% python3 -q
>>> import numpy as np
>>> np.set_printoptions(precision=2, suppress=True, linewidth=160)
>>> M = np.load("arr.npy")
>>> print(M)
[[-4.  3. -3.  5.  1.]
 [-1. -5. -1.  7.  4.]
 [ 0. -3.  1.  7.  9.]
 [ 0.  0.  0. -9.  2.]
 [ 0.  0.  0.  9. -7.]]
>>> print(round(np.log10(np.linalg.cond(M))))
2
>>> print(np.argsort(-np.linalg.norm(M, axis=0).round(6), kind="stable")[:3])
[3 4 1]
>>> print(np.linalg.matrix_rank(M, rtol=0.1))
4
>>> print(np.abs(np.linalg.svd(M)[2][-1]))
[0.69 0.11 0.71 0.04 0.07]
>>> blk = np.stack([M, 2 * M, M[::-1]])
>>> print(np.linalg.norm(blk, axis=(1, 2)))
[22.52 45.03 22.52]
>>> print(blk.sum(axis=0))
[[-12.   9.  -9.  24.  -4.]
 [ -3. -15.  -3.  12.  14.]
 [  0. -12.   4.  28.  36.]
 [ -1.  -5.  -1. -20.  10.]
 [ -4.   3.  -3.  32. -20.]]
>>> print(np.linalg.matrix_rank(blk))
[5 5 5]
>>> print(np.einsum("bij,cij->bc", blk, blk))
[[ 507. 1014.  106.]
 [1014. 2028.  212.]
 [ 106.  212.  507.]]
>>> rng = np.random.default_rng(21)
>>> idx = rng.permutation(5)
>>> Y = M[:, idx] * rng.choice([-1, 1], 5)
>>> print(Y)
[[-4. -3. -5. -1. -3.]
 [-1.  5. -7. -4. -1.]
 [ 0.  3. -7. -9.  1.]
 [ 0. -0.  9. -2.  0.]
 [ 0. -0. -9.  7.  0.]]
>>> U, _, VT = np.linalg.svd(M.T @ Y)
>>> print(np.round(U @ VT, 2) + 0)
[[ 1.  0.  0.  0.  0.]
 [ 0. -1.  0.  0.  0.]
 [ 0.  0.  0.  0.  1.]
 [ 0.  0. -1.  0.  0.]
 [ 0.  0.  0. -1.  0.]]
